In [1]: import numpy as np

In [2]: np.set_printoptions(precision=3, suppress=True, linewidth=100, legacy="1.25")

In [3]: rd = lambda a: np.round(a, 3) + 0

In [4]: W0 = np.loadtxt("data.csv", delimiter=",")

In [5]: W0
Out[5]: 
array([[ 0.119,  0.592, -0.08 ],
       [-0.397, -0.983,  0.273],
       [ 0.178,  0.77 , -0.119],
       [ 0.493,  0.996, -0.345],
       [ 0.178,  0.77 , -0.119],
       [ 0.264,  0.91 , -0.178],
       [-0.06 , -0.327,  0.04 ],
       [-0.119, -0.592,  0.08 ],
       [-0.178, -0.77 ,  0.119],
       [-0.178, -0.77 ,  0.119],
       [-0.635, -1.   ,  0.462],
       [-0.149, -0.691,  0.1  ],
       [-0.422, -0.988,  0.291],
       [ 0.291,  0.935, -0.197],
       [-0.207, -0.831,  0.139],
       [ 0.345,  0.967, -0.235],
       [-0.09 , -0.47 ,  0.06 ],
       [-0.264, -0.91 ,  0.178],
       [-0.291, -0.935,  0.197],
       [ 0.03 ,  0.168, -0.02 ],
       [-0.397, -0.983,  0.273],
       [-0.371, -0.976,  0.254],
       [-0.119, -0.592,  0.08 ],
       [-0.291, -0.935,  0.197],
       [ 0.06 ,  0.327, -0.04 ],
       [ 0.345,  0.967, -0.235]])

In [6]: rng = np.random.default_rng(34402)

In [7]: labels = rng.permutation(3)

In [8]: A2 = W0[:, labels] * rng.choice([-1, 1], 3)

In [9]: A2
Out[9]: 
array([[ 0.08 , -0.119, -0.592],
       [-0.273,  0.397,  0.983],
       [ 0.119, -0.178, -0.77 ],
       [ 0.345, -0.493, -0.996],
       [ 0.119, -0.178, -0.77 ],
       [ 0.178, -0.264, -0.91 ],
       [-0.04 ,  0.06 ,  0.327],
       [-0.08 ,  0.119,  0.592],
       [-0.119,  0.178,  0.77 ],
       [-0.119,  0.178,  0.77 ],
       [-0.462,  0.635,  1.   ],
       [-0.1  ,  0.149,  0.691],
       [-0.291,  0.422,  0.988],
       [ 0.197, -0.291, -0.935],
       [-0.139,  0.207,  0.831],
       [ 0.235, -0.345, -0.967],
       [-0.06 ,  0.09 ,  0.47 ],
       [-0.178,  0.264,  0.91 ],
       [-0.197,  0.291,  0.935],
       [ 0.02 , -0.03 , -0.168],
       [-0.273,  0.397,  0.983],
       [-0.254,  0.371,  0.976],
       [-0.08 ,  0.119,  0.592],
       [-0.197,  0.291,  0.935],
       [ 0.04 , -0.06 , -0.327],
       [ 0.235, -0.345, -0.967]])

In [10]: Uu, _, Vt = np.linalg.svd(W0.T @ A2)

In [11]: labels
Out[11]: array([2, 0, 1])

In [12]: rd(np.linalg.lstsq(W0, A2)[0])
Out[12]: 
array([[ 0., -1.,  0.],
       [ 0.,  0., -1.],
       [-1.,  0.,  0.]])

In [13]: x0 = np.array([2, 1, 2])

In [14]: target = W0 @ x0

In [15]: rd(np.linalg.pinv(W0) @ W0)
Out[15]: 
array([[1., 0., 0.],
       [0., 1., 0.],
       [0., 0., 1.]])

In [16]: target = target + 0.1 * rng.normal(size=26)

In [17]: rd(target)
Out[17]: 
array([ 0.574, -1.517,  0.816,  1.262,  0.879,  1.056, -0.398, -0.806, -0.978, -0.85 , -1.47 ,
       -0.753, -1.171,  1.068, -1.12 ,  1.1  , -0.463, -1.015, -0.915,  0.163, -1.137, -1.169,
       -0.662, -0.917,  0.236,  1.436])

In [18]: b, *_ = np.linalg.lstsq(W0, target)

In [19]: b.round()
Out[19]: array([-2.,  1., -3.])

In [20]: rd(b)
Out[20]: array([-1.595,  0.996, -3.213])

In [21]: x0 = np.array([-3, -1, 1])

In [22]: target = W0 @ x0

In [23]: b, lr = np.zeros(3), 1 / np.linalg.norm(W0, 2) ** 2

In [24]: for i in range(20):
    ...:     b -= lr * W0.T @ (W0 @ b - target)
    ...:     if i % 5 == 0: print(i, round(np.linalg.norm(W0 @ b - target), 3))
    ...: 
0 1.23
5 1.148
10 1.072
15 1.0

In [25]: rd(np.linalg.cond(W0))
Out[25]: 385.125

In [26]: round(np.log10(np.linalg.cond(W0)))
Out[26]: 3

In [27]: rd(np.linalg.norm(W0, 2) / np.linalg.norm(W0))
Out[27]: 0.993

In [28]: feats = np.loadtxt("block3.csv", delimiter=",")

In [29]: feats
Out[29]: 
array([[  3.,   1.,   2.,   0.,  -2.,   1.,   1.],
       [  6.,  -2.,   2.,   3.,  -2.,   4.,   0.],
       [  8.,  -2.,  -1.,   0.,  -4.,   3.,   3.],
       [  5.,   1.,  -3.,   0.,  -2.,   3.,   3.],
       [  4.,   3.,  -5.,  -3.,  -2.,   1.,   1.],
       [  6.,   4.,  -8.,  -3.,  -1.,   0.,   3.],
       [  3.,   6.,  -6.,  -6.,   2.,  -3.,   5.],
       [  5.,   6.,  -7.,  -3.,   4.,  -5.,   3.],
       [  5.,   7.,  -9.,  -6.,   5.,  -8.,   5.],
       [  5.,   7.,  -8.,  -7.,   5.,  -7.,   3.],
       [  5.,   5.,  -9.,  -9.,   8.,  -9.,   6.],
       [  6.,   3.,  -9.,  -7.,   5.,  -9.,   8.],
       [  3.,   0.,  -6., -10.,   4.,  -8.,  11.],
       [  3.,   2.,  -6., -13.,   3.,  -7.,  14.],
       [  4.,   1.,  -8., -16.,   0.,  -8.,  13.],
       [  5.,  -2.,  -8., -15.,   1.,  -7.,  13.],
       [  4.,  -4., -11., -18.,   1.,  -5.,  15.],
       [  3.,  -1., -14., -21.,  -1.,  -4.,  18.],
       [  2.,  -1., -13., -19.,   1.,  -4.,  19.],
       [  5.,  -1., -14., -16.,   3.,  -6.,  19.],
       [  5.,   1., -17., -15.,   1.,  -3.,  17.],
       [  6.,  -2., -17., -14.,  -2.,  -6.,  16.],
       [  4.,   0., -17., -14.,   1.,  -3.,  16.],
       [  1.,   1., -14., -13.,  -1.,   0.,  17.],
       [ -2.,   2., -12., -16.,  -1.,   3.,  17.],
       [ -1.,   2., -11., -14.,   1.,   3.,  19.],
       [  0.,   3., -12., -17.,   3.,   1.,  20.],
       [  0.,   5., -12., -15.,   2.,   1.,  22.],
       [  3.,   6.,  -9., -15.,  -1.,  -2.,  21.],
       [  4.,   3.,  -6., -18.,  -1.,  -1.,  20.],
       [  3.,   6.,  -7., -18.,  -2.,   2.,  22.]])

In [30]: Xc = (feats - feats.mean(axis=0)) / feats.std(axis=0)

In [31]: rd(Xc.std(axis=0))
Out[31]: array([1., 1., 1., 1., 1., 1., 1.])

In [32]: np.argwhere(np.abs(Xc) > 2)
Out[32]: 
array([[ 0,  2],
       [ 1,  2],
       [ 1,  3],
       [10,  4],
       [24,  0],
       [25,  0]])

In [33]: b = np.linalg.lstsq(np.delete(Xc, 4, axis=1), Xc[:, 4])[0]

In [34]: rd(b)
Out[34]: array([-0.412,  0.245, -0.148,  0.597, -0.923,  0.211])

In [35]: rd(1 - np.var(Xc[:, 4] - np.delete(Xc, 4, axis=1) @ b))
Out[35]: 0.73

In [36]: W = np.array([[-1, -2, 2, 1, 1],
    ...:     [2, -3, -2, -2, -1],
    ...:     [0, -3, -3, 3, 1],
    ...:     [1, 2, -1, 2, 2],
    ...:     [0, 3, 0, -3, 3],
    ...:     [3, 2, 0, 2, -1],
    ...:     [0, -3, -2, -2, 2]])

In [37]: b = np.array([5, 3, 2, 2, 5])

In [38]: H = np.maximum(feats @ W + b, 0)

In [39]: rd((H > 0).mean(axis=0))
Out[39]: array([0.323, 0.   , 0.839, 0.129, 0.774])

In [40]: W2 = np.array([[3, 2], [0, 0], [1, 5], [5, 4], [5, 4]])

In [41]: W @ W2
Out[41]: 
array([[  9,  16],
       [-11, -18],
       [ 17,   1],
       [ 22,  13],
       [  0,   0],
       [ 14,  10],
       [ -2, -10]])

In [42]: (H @ W2).round(6).argmax(axis=1)
Out[42]: array([0, 0, 1, 1, 1, 1, 1, 1, 1, 1, 1, 1, 1, 1, 1, 1, 1, 1, 1, 1, 1, 1, 1, 1, 1, 1, 1, 0, 0, 0, 0])
